>>> import numpy as np
>>> from numpy import linalg as LA
>>> np.set_printoptions(suppress=True, linewidth=140)
>>> other = np.array([[-1], [1]])
>>> arr = np.block([[np.zeros((2, 2)), other], [other.T, np.zeros((1, 1))]])
>>> arr
array([[ 0.,  0., -1.],
       [ 0.,  0.,  1.],
       [-1.,  1.,  0.]])
>>> np.round(np.sort(np.abs(LA.eigvals(arr))), 2) + 0
array([0.  , 1.41, 1.41])
>>> (arr - arr.T) / 2
array([[0., 0., 0.],
       [0., 0., 0.],
       [0., 0., 0.]])
>>> np.round(LA.matrix_power(arr, 4), 2)
array([[ 2., -2.,  0.],
       [-2.,  2.,  0.],
       [ 0.,  0.,  4.]])
>>> (arr + arr.T) / 2
array([[ 0.,  0., -1.],
       [ 0.,  0.,  1.],
       [-1.,  1.,  0.]])
>>> w1 = np.array([[1, 1], [2, 2], [2, 0]])
>>> b = np.array([1, 1])
>>> act = np.maximum(arr @ w1 + b, 0)
>>> np.round((act > 0).mean(axis=0), 2)
array([0.67, 1.  ])
>>> (act > 0).astype(int)
array([[0, 1],
       [1, 1],
       [1, 1]])
>>> C = np.array([[2, 2], [3, -1]])
>>> (act @ C).round(6).argmax(axis=1)
array([0, 0, 0])
>>> P = np.triu(np.array([[-5, 7, -2], [-9, 2, 2], [4, -7, -3]]), 1) + np.eye(3)
>>> other = P @ arr @ LA.inv(P)
>>> round(float(LA.det(other)), 2)
0.0
>>> LA.matrix_rank(other)
np.int64(2)
>>> M = np.load("run15.npy")
>>> M
array([[  1.25,   3.94,   7.56,   3.28],
       [ -0.62,  -0.78,  -0.88,  -0.65],
       [ -0.5 ,   2.99,   4.09,   2.41],
       [ -2.64,  -0.26,  -2.05,  -0.32],
       [  0.09,   3.86,   4.96,   3.02],
       [ -0.52,   2.98,   4.03,   2.45],
       [ -0.88,   0.78,   1.72,   0.5 ],
       [ -3.14,  -4.79, -10.2 ,  -4.2 ],
       [  0.85,   3.1 ,   4.47,   2.53],
       [ -2.23,   0.58,   0.04,   0.3 ],
       [  0.25,   2.28,   3.45,   1.79],
       [ -0.15,  -2.32,  -4.69,  -1.81],
       [  0.18,   2.17,   4.71,   1.94],
       [ -1.46,  -0.12,  -0.36,  -0.22],
       [  0.92,  -0.66,  -1.73,  -0.43],
       [  1.58,   6.18,  11.13,   5.23],
       [  1.23,   1.62,   2.95,   1.39],
       [ -1.67,  -2.42,  -5.05,  -2.11],
       [  1.06,  -2.16,  -3.05,  -1.82],
       [ -1.55,  -2.43,  -5.17,  -2.13],
       [ -2.01,  -0.86,  -1.25,  -0.9 ],
       [  2.7 ,   0.22,   0.78,   0.45],
       [ -0.3 ,   1.47,   2.51,   1.18]])
>>> cen = M - M.mean(axis=0)
>>> Uu, sig, VT = LA.svd(cen, full_matrices=False)
>>> sig.round(2)
array([27.56,  5.68,  1.93,  0.26])
>>> np.searchsorted(np.cumsum(sig ** 2) / (sig ** 2).sum(), 0.9) + 1
np.int64(1)
>>> np.round((sig ** 2).sum() ** 2 / (sig ** 4).sum(), 2)
np.float64(1.1)
>>> np.round(VT[0] * np.sign(VT[0, np.abs(VT[0]).argmax()]), 2)
array([0.15, 0.44, 0.81, 0.37])
>>> np.abs(Uu[:, 0]).argmax()
np.int64(7)
>>> cen = M - M.mean(axis=0)
>>> V = LA.svd(cen)[2][:3]
>>> other = cen - cen @ V.T @ V
>>> np.round(other.std(axis=0), 2) + 0
array([0.  , 0.03, 0.  , 0.04])
>>> np.round(np.diag(V.T @ V), 2)
array([1.  , 0.61, 1.  , 0.4 ])
>>> LA.norm(other, axis=1).round(6).argmax()
np.int64(12)
>>> cov = np.cov(M, rowvar=False)
>>> round(float(np.corrcoef(M[:, 2], M[:, 1])[0, 1]), 2)
0.98
>>> np.round(np.corrcoef(M.T), 2)
array([[1.  , 0.52, 0.59, 0.56],
       [0.52, 1.  , 0.98, 1.  ],
       [0.59, 0.98, 1.  , 0.99],
       [0.56, 1.  , 0.99, 1.  ]])
>>> def softmax(z):
...     e = np.exp(z - z.max(axis=-1, keepdims=True))
...     return e / e.sum(axis=-1, keepdims=True)
... 
>>> np.round(softmax(M).sum(axis=1), 2)
array([1., 1., 1., 1., 1., 1., 1., 1., 1., 1., 1., 1., 1., 1., 1., 1., 1., 1., 1., 1., 1., 1., 1.])
>>> np.round(softmax(M[21]), 2)
array([0.75, 0.06, 0.11, 0.08])
>>> scores = M @ M.T / np.sqrt(4)
>>> np.round(softmax(scores)[21] @ M, 2)
array([ 1.54,  5.84, 10.53,  4.94])
>>> softmax(scores).round(6).argmax(axis=1)
array([15,  7, 15,  7, 15, 15, 15,  7, 15,  3, 15,  7, 15,  7,  7, 15, 15,  7,  7,  7,  7, 15, 15])
>>> W0 = np.array([[15.18, 7.28, -6.47, -2.01, -3.95],
...     [15.6, -4.89, 4.76, 13.05, -18.9],
...     [-19.99, -7.2, 8.31, 1.28, 7.03]])
>>> LA.norm(W0, axis=1).argmax()
np.int64(1)
>>> Uu, sig, VT = LA.svd(W0)
>>> np.argmax(sig[:-1] / (sig[1:] + 1e-6)) + 1
np.int64(2)
>>> other = Uu[:, :2] @ np.diag(sig[:2]) @ VT[:2]
>>> LA.matrix_rank(W0, rtol=0.05)
np.int64(2)
>>> np.round(LA.norm(W0 - other) / LA.norm(W0), 2)
np.float64(0.02)
>>> round(np.abs(W0 - other).max(), 2)
np.float64(0.53)
>>> np.count_nonzero(W0)
np.int64(15)
>>> np.round(LA.svd(W0, compute_uv=False), 2)
array([35.8 , 21.25,  0.96])
>>> LA.matrix_rank(W0)
np.int64(3)
>>> np.round(W0 - W0[0], 2)
array([[  0.  ,   0.  ,   0.  ,   0.  ,   0.  ],
       [  0.42, -12.17,  11.23,  15.06, -14.95],
       [-35.17, -14.48,  14.78,   3.29,  10.98]])
>>> LA.rank(W0)
Traceback (most recent call last):
  File "<python-input-57>", line 1, in <module>
    LA.rank(W0)
    ^^^^^^^
AttributeError: module 'numpy.linalg' has no attribute 'rank'
>>> np.round(W0.sum(axis=1), 2)
array([ 10.03,   9.62, -10.57])
>>> m1 = np.array([[-9.71, -7.86, 8.12, -10.25, 1.84],
...     [-3.18, -0.51, 11.23, 3.5, -2.15],
...     [7.86, 8.67, -6.04, 6.76, -3.14],
...     [6.6, 6.4, -10.22, 2.92, -0.83]])
>>> rng = np.random.default_rng(8806)
>>> other = m1 + rng.integers(-2, 3, (4, 3)) @ rng.integers(-2, 3, (3, 5))
>>> other.round(2)
array([[ -9.71,  -7.86,   8.12, -10.25,   1.84],
       [  5.82,   6.49,  19.23,  -0.5 ,  -1.15],
       [  7.86,   8.67,  -8.04,   6.76,  -3.14],
       [  9.6 ,   7.4 ,  -5.22,   1.92,   0.17]])
>>> np.round(other - m1, 2)
array([[ 0.,  0.,  0.,  0.,  0.],
       [ 9.,  7.,  8., -4.,  1.],
       [ 0.,  0., -2.,  0.,  0.],
       [ 3.,  1.,  5., -1.,  1.]])
>>> np.round(LA.svd(other - m1, compute_uv=False), 2)
array([15.59,  2.93,  0.68,  0.  ])
>>> other @ other
Traceback (most recent call last):
  File "<python-input-65>", line 1, in <module>
    other @ other
    ~~~~~~^~~~~~~
ValueError: matmul: Input operand 1 has a mismatch in its core dimension 0, with gufunc signature (n?,k),(k,m?)->(n?,m?) (size 4 is different from 5)
>>> cov = other.T @ other
>>> LA.matrix_rank(cov)
np.int64(4)
>>> np.round(LA.svd(other, compute_uv=False) ** 2, 2)
array([744.94, 436.67,  25.84,   5.39])
>>> round(float(np.trace(cov)), 2), np.round((other ** 2).sum(), 2)
(1212.84, np.float64(1212.84))
>>> np.round(LA.eigvalsh(cov)[::-1], 2) + 0
array([744.94, 436.67,  25.84,   5.39,   0.  ])
>>> f, r1 = m1[3], m1[2]
>>> round(f @ r1, 2)
np.float64(191.44)
>>> round(float(f @ f), 2)
198.18
>>> pr = (f @ r1) / (f @ f) * f
>>> round(float((r1 - pr) @ f), 2)
-0.0
>>> F = np.triu(rng.random((2, 2)) < 1.2, 1).astype(int)
>>> F = F + F.T
>>> F
array([[0, 1],
       [1, 0]])
>>> # keeps lengths
>>> LA.matrix_power(F, 2)
array([[1, 0],
       [0, 1]])
>>> F.sum(axis=1)
array([1, 1])
>>> LA.matrix_power(F, 100)
array([[1, 0],
       [0, 1]])
>>> np.round(np.sort(np.abs(LA.eigvals(F)))[::-1], 2)
array([1., 1.])
>>> F @ np.ones(2)
array([1., 1.])
>>> pr = np.eye(2)[1]
>>> for _ in range(3):
...     pr = pr @ F
...     print(pr.round(2))
... 
[1. 0.]
[0. 1.]
[1. 0.]
>>> mat = np.loadtxt("mat.csv", delimiter=",")
>>> mat
array([[ 0.7, -0.6, -0.6,  0.6],
       [-0.5,  0.7,  1.9,  2.4],
       [ 0.5, -0.4,  0.7, -1.1],
       [-0.2,  0.9,  0.9,  0.8],
       [-0.2,  0.5, -0.1, -0.2],
       [-0.3, -0.9,  1.7, -1.2]])
>>> x0 = np.array([2, -3, 3, -3])
>>> y = mat @ x0
>>> np.round(LA.solve(mat.T @ mat, mat.T @ y), 2)
array([ 2., -3.,  3., -3.])
>>> y = y + 0.1 * rng.normal(size=6)
>>> y.round(2)
array([-0.29, -4.55,  7.55, -2.8 , -1.59, 10.82])
>>> b, *_ = LA.lstsq(mat, y)
>>> np.round(mat.T @ (y - mat @ b), 2) + 0
array([0., 0., 0., 0.])
>>> b.round()
array([ 2., -3.,  3., -3.])
>>> b.round(2)
array([ 1.99, -3.07,  3.  , -2.95])
>>> [round(float(LA.norm(LA.solve(mat.T @ mat + lam * np.eye(4), mat.T @ y))), 2) for lam in (0, 1, 10, 100)]
[5.57, 4.6, 2.21, 0.38]
>>> Uu, sig = LA.svd(mat)
Traceback (most recent call last):
  File "<python-input-99>", line 1, in <module>
    Uu, sig = LA.svd(mat)
    ^^^^^^^
ValueError: too many values to unpack (expected 2)
>>> Uu, sig, VT = LA.svd(mat, full_matrices=False)
>>> np.abs(Uu[:, 0]).round(6).argmax()
np.int64(1)
>>> round(float(np.sqrt((sig ** 2).sum())), 2), round(float(LA.norm(mat)), 2)
(4.65, 4.65)
>>> sig.round(2)
array([3.54, 2.65, 1.29, 0.65])
>>> (sig > 1e-8).sum()
np.int64(4)
>>> other = mat / LA.norm(mat, axis=1, keepdims=True)
>>> cov = other @ other.T
>>> cov.round(2)
array([[ 1.  , -0.12, -0.27, -0.39, -0.68, -0.49],
       [-0.12,  1.  , -0.4 ,  0.9 , -0.12, -0.02],
       [-0.27, -0.4 ,  1.  , -0.32, -0.18,  0.82],
       [-0.39,  0.9 , -0.32,  1.  ,  0.27, -0.05],
       [-0.68, -0.12, -0.18,  0.27,  1.  , -0.24],
       [-0.49, -0.02,  0.82, -0.05, -0.24,  1.  ]])
>>> cov[4].round(2)
array([-0.68, -0.12, -0.18,  0.27,  1.  , -0.24])
>>> round(np.degrees(np.arccos(np.clip(cov[4, 5], -1, 1))), 2)
np.float64(103.88)
>>> J = np.load("layer5.npy")
>>> J
array([[-3, -2, -1,  0],
       [ 1,  2,  3,  4],
       [ 5,  6,  7,  8]])
>>> Uu, sig, VT = LA.svd(J)
>>> V = VT[:(sig > 1e-8).sum()]
>>> x0 = J[2] + -3 * J[1] + rng.integers(2) * np.eye(4)[3]
>>> x0
array([ 2.,  0., -2., -4.])
>>> np.round(V.T @ V, 2)
array([[ 0.7,  0.4,  0.1, -0.2],
       [ 0.4,  0.3,  0.2,  0.1],
       [ 0.1,  0.2,  0.3,  0.4],
       [-0.2,  0.1,  0.4,  0.7]])
>>> round(LA.norm(x0 - V.T @ V @ x0), 2)
np.float64(0.0)
>>> np.round(np.diag(V.T @ V), 2)
array([0.7, 0.3, 0.3, 0.7])
>>> np.allclose(J[:-1].T @ LA.lstsq(J[:-1].T, J[-1])[0], J[-1])
True
>>> np.round(np.trace(LA.pinv(J) @ J), 2)
np.float64(2.0)
>>> try:
...     LA.inv(J)
... except LA.LinAlgError as e:
...     print(repr(e))
... 
LinAlgError('Last 2 dimensions of the array must be square')
>>> np.unique(J.round(6), axis=0).shape
(3, 4)
>>> d = LA.norm(M[:, None] - M[None], axis=-1)
>>> np.flatnonzero(d[21] < d.mean() / 2)
array([14, 16, 21])
>>> d.shape
(23, 23)
>>> LA.matrix_rank(d ** 2)
np.int64(6)
>>> Uu, sig, VT = LA.svd(J, full_matrices=False)
>>> round(float(np.sqrt((sig ** 2).sum())), 2), round(float(LA.norm(J)), 2)
(14.76, 14.76)
>>> np.round(Uu.T @ J @ VT.T, 2) + 0
array([[14.45,  0.  ,  0.  ],
       [ 0.  ,  3.03,  0.  ],
       [ 0.  ,  0.  ,  0.  ]])
>>> np.round(np.cumsum(sig ** 2) / np.sum(sig ** 2), 2)
array([0.96, 1.  , 1.  ])
>>> f = np.array([9, 2, 4])
>>> np.correlate(J[2], J[0], "full")
array([  0,  -5, -16, -34, -40, -37, -24])
>>> np.convolve(J[2], f)
array([ 45,  64,  95, 110,  44,  32])
>>> np.polyval(f, J[2])
array([239, 340, 459, 596])
>>> A = np.array([[-2, -3, 2, 0, 0, -2],
...     [0, 0, -3, 1, 3, -1],
...     [3, 3, 1, 0, 0, -1],
...     [0, 0, -3, 1, 3, -1]])
>>> A
array([[-2, -3,  2,  0,  0, -2],
       [ 0,  0, -3,  1,  3, -1],
       [ 3,  3,  1,  0,  0, -1],
       [ 0,  0, -3,  1,  3, -1]])
>>> round(float(np.trace(LA.pinv(A) @ A)), 2)
3.0
>>> np.round(A @ LA.pinv(A) @ A, 2) + 0
array([[-2., -3.,  2.,  0.,  0., -2.],
       [ 0.,  0., -3.,  1.,  3., -1.],
       [ 3.,  3.,  1.,  0.,  0., -1.],
       [ 0.,  0., -3.,  1.,  3., -1.]])
>>> np.abs(np.diag(LA.qr(A)[1])) > 1e-9
array([ True,  True,  True, False])
>>> x0 = np.array([0, -1, 7, -8, -1, -5])
>>> (A @ x0).argmax()
np.int64(0)
>>> A * x0
array([[  0,   3,  14,   0,   0,  10],
       [  0,   0, -21,  -8,  -3,   5],
       [  0,  -3,   7,   0,   0,   5],
       [  0,   0, -21,  -8,  -3,   5]])
>>> np.sign((A @ x0).round(6))
array([ 1, -1,  1, -1])
>>> np.einsum("ij,j->i", A, x0)
array([ 27, -27,   9, -27])
>>> Uu, sig, VT = LA.svd(A)
>>> np.argmax(sig[:-1] / (sig[1:] + 1e-6)) + 1
np.int64(3)
>>> other = Uu[:, :3] @ np.diag(sig[:3]) @ VT[:3]
>>> round(float(LA.norm(A - other) / LA.norm(A)), 2)
0.0
>>> LA.matrix_rank(other)
np.int64(3)
>>> LA.matrix_rank(A, rtol=0.05)
np.int64(3)
>>> round(float(LA.norm(A - other, 2)), 2), np.round(sig[3], 2)
(0.0, np.float64(0.0))
>>> f, r1 = A[0], A[3]
>>> f @ r1
np.int64(-4)
>>> f @ f
np.int64(21)
>>> pr = (f @ r1) / (f @ f) * f
>>> (r1 - pr) @ f
np.float64(0.0)
>>> pr.round(2)
array([ 0.38,  0.57, -0.38, -0.  , -0.  ,  0.38])
>>> round(float(LA.norm(f + r1) ** 2 + LA.norm(f - r1) ** 2), 2)
82.0
